$ python -q
>>> import numpy as np
>>> import numpy.linalg as la
>>> np.set_printoptions(suppress=True, linewidth=100)
>>> def tidy(a):
...     return np.round(a, 2) + 0
... 
>>> mat = np.array([[-1, 0, 0, 0], [0, -2, 0, 0], [0, 0, 0, 0], [0, 0, 0, -3]])
>>> print(mat @ mat.T)
[[1 0 0 0]
 [0 4 0 0]
 [0 0 0 0]
 [0 0 0 9]]
>>> print(tidy(la.svd(mat, compute_uv=False)))
[3. 2. 1. 0.]
>>> print(mat[:, 1] @ mat[:, 0])
0
>>> vals, V = la.eigh(mat)
>>> x = np.array([-5, -3, -3, -2])
>>> print(V * np.abs(vals) @ V.T)
[[1. 0. 0. 0.]
 [0. 2. 0. 0.]
 [0. 0. 0. 0.]
 [0. 0. 0. 3.]]
>>> print(tidy(la.eigvalsh(mat[1:, 1:])))
[-3. -2.  0.]
>>> print((np.sign(V[:, -1].round(6)) == np.sign(V[0, -1].round(6))).astype(int))
[1 1 0 1]
>>> print(np.abs(mat).sum(axis=1).max(), np.abs(vals).max())
3 3.0
>>> print([round(float(x), 2) for x in la.svd(mat, compute_uv=False)[:3]])
[3.0, 2.0, 1.0]
>>> print(tidy(la.norm(mat, 2) / la.norm(mat)))
0.8
>>> print(la.cond(mat) > 100)
True
>>> print(np.argsort(-la.norm(mat, axis=0).round(6), kind="stable")[:3])
[3 1 0]
>>> print(la.matrix_rank(mat, rtol=0.1))
3
>>> E = np.array([[0.0, 0.0, -1.0, 0.0],
...     [0.0, 0.0, 0.0, -1.0],
...     [-1.0, 0.0, 0.0, 0.0],
...     [0.0, -1.0, 0.0, 0.0]])
>>> vals, V = la.eigh(E)
>>> print(vals)
[-1. -1.  1.  1.]
>>> print(tidy(la.eigvalsh(E @ E)))
[1. 1. 1. 1.]
>>> print(vals.sum(), np.trace(E))
0.0 0.0
>>> print(tidy(V @ np.diag(vals) @ V.T))
[[ 0.  0. -1.  0.]
 [ 0.  0.  0. -1.]
 [-1.  0.  0.  0.]
 [ 0. -1.  0.  0.]]
>>> print(tidy(la.svd(E, compute_uv=False)))
[1. 1. 1. 1.]
>>> print(tidy(la.eigvalsh(E + 4 * np.eye(4))))
[3. 3. 5. 5.]
>>> print(np.unique(vals.round(6) + 0, return_counts=True)[1])
[2 2]
>>> print(E[:, 3] @ E[:, 1])
0.0
>>> print(tidy(la.pinv(E)))
[[ 0.  0. -1.  0.]
 [ 0.  0.  0. -1.]
 [-1.  0.  0.  0.]
 [ 0. -1.  0.  0.]]
>>> vals, V = la.eig(E)
>>> print(tidy(np.sort(la.eigvals(E @ E))))
[1. 1. 1. 1.]
>>> print(tidy(np.sort(la.eigvals(E.T))))
[-1. -1.  1.  1.]
>>> print(E @ V[:, 0] - vals[0] * V[:, 0])
[0. 0. 0. 0.]
>>> print(tidy(np.sort(la.eigvals(la.inv(E)))))
[-1. -1.  1.  1.]
>>> print(E.reshape(-1, 2))
[[ 0.  0.]
 [-1.  0.]
 [ 0.  0.]
 [ 0. -1.]
 [-1.  0.]
 [ 0.  0.]
 [ 0. -1.]
 [ 0.  0.]]
>>> print(E.reshape(2, -1))
[[ 0.  0. -1.  0.  0.  0.  0. -1.]
 [-1.  0.  0.  0.  0. -1.  0.  0.]]
>>> blk = E.reshape(4, 2, -1)
>>> print(blk.shape)
(4, 2, 2)
>>> print(blk.transpose(1, 0, 2))
[[[ 0.  0.]
  [ 0.  0.]
  [-1.  0.]
  [ 0. -1.]]

 [[-1.  0.]
  [ 0. -1.]
  [ 0.  0.]
  [ 0.  0.]]]
>>> print(np.swapaxes(blk, 1, 2)[3])
[[ 0.  0.]
 [-1.  0.]]
>>> print(blk[:, 0])
[[ 0.  0.]
 [ 0.  0.]
 [-1.  0.]
 [ 0. -1.]]
>>> Z = np.array([[0, -3, 0], [2, 1, -2], [-5, 1, -3]])
>>> rng = np.random.default_rng(18031)
>>> M = (rng.random((16, 3)) < 0.25) @ Z
>>> print(M)
[[ 2  1 -2]
 [-5  1 -3]
 [ 2 -2 -2]
 [ 2 -2 -2]
 [ 0  0  0]
 [ 0  0  0]
 [ 0  0  0]
 [ 0  0  0]
 [ 0  0  0]
 [ 0 -3  0]
 [ 0 -3  0]
 [-3  2 -5]
 [ 0  0  0]
 [ 2  1 -2]
 [ 0  0  0]
 [ 0  0  0]]
>>> cov = np.cov(M, rowvar=False)
>>> print(tidy(M.std(axis=0)))
[1.77 1.4  1.46]
>>> print(tidy(np.corrcoef(M.T)))
[[ 1.   -0.38  0.34]
 [-0.38  1.   -0.43]
 [ 0.34 -0.43  1.  ]]
>>> print(np.argwhere(np.triu(np.abs(np.corrcoef(M.T)) > 0.8, 1)))
[]
>>> print(np.median(M, axis=0))
[0. 0. 0.]
>>> print(cov.shape)
(3, 3)
>>> A2 = np.c_[M[:, :1] @ np.array([[-2]]), np.array([5, 4, 3, 0, 3, 2, 4, 3, 4, 0, 0, 2, 2, 1, 1, 5])]
>>> print(A2)
[[-4  5]
 [10  4]
 [-4  3]
 [-4  0]
 [ 0  3]
 [ 0  2]
 [ 0  4]
 [ 0  3]
 [ 0  4]
 [ 0  0]
 [ 0  0]
 [ 6  2]
 [ 0  2]
 [-4  1]
 [ 0  1]
 [ 0  5]]
>>> print(la.matrix_rank(A2))
2
>>> print(la.matrix_rank(np.c_[M, A2]))
4
>>> print(tidy(la.lstsq(M, A2[:, 0])[0]))
[-2.  0.  0.]
>>> print(tidy(la.norm(la.qr(M)[0].T @ A2, axis=0) ** 2 / ((A2 ** 2).sum(axis=0) + 1e-12)))
[1.   0.23]
>>> hat = M @ la.solve(M.T @ M, M.T)
>>> print(tidy(hat @ M[:, 0]))
[ 2. -5.  2.  2.  0.  0.  0.  0.  0.  0.  0. -3.  0.  2.  0.  0.]
>>> print(tidy(la.eigvalsh(hat)))
[0. 0. 0. 0. 0. 0. 0. 0. 0. 0. 0. 0. 0. 1. 1. 1.]
>>> left, sig, Vh = la.svd(M, full_matrices=False)
>>> print(left.shape, sig.shape, Vh.shape)
(16, 3) (3,) (3, 3)
>>> print(tidy(left.T @ M @ Vh.T))
[[8.46 0.   0.  ]
 [0.   6.1  0.  ]
 [0.   0.   4.92]]
>>> print(tidy(sig / sig[0]))
[1.   0.72 0.58]
>>> print(np.allclose(left * sig @ Vh, M))
True
>>> print(tidy(sig))
[8.46 6.1  4.92]
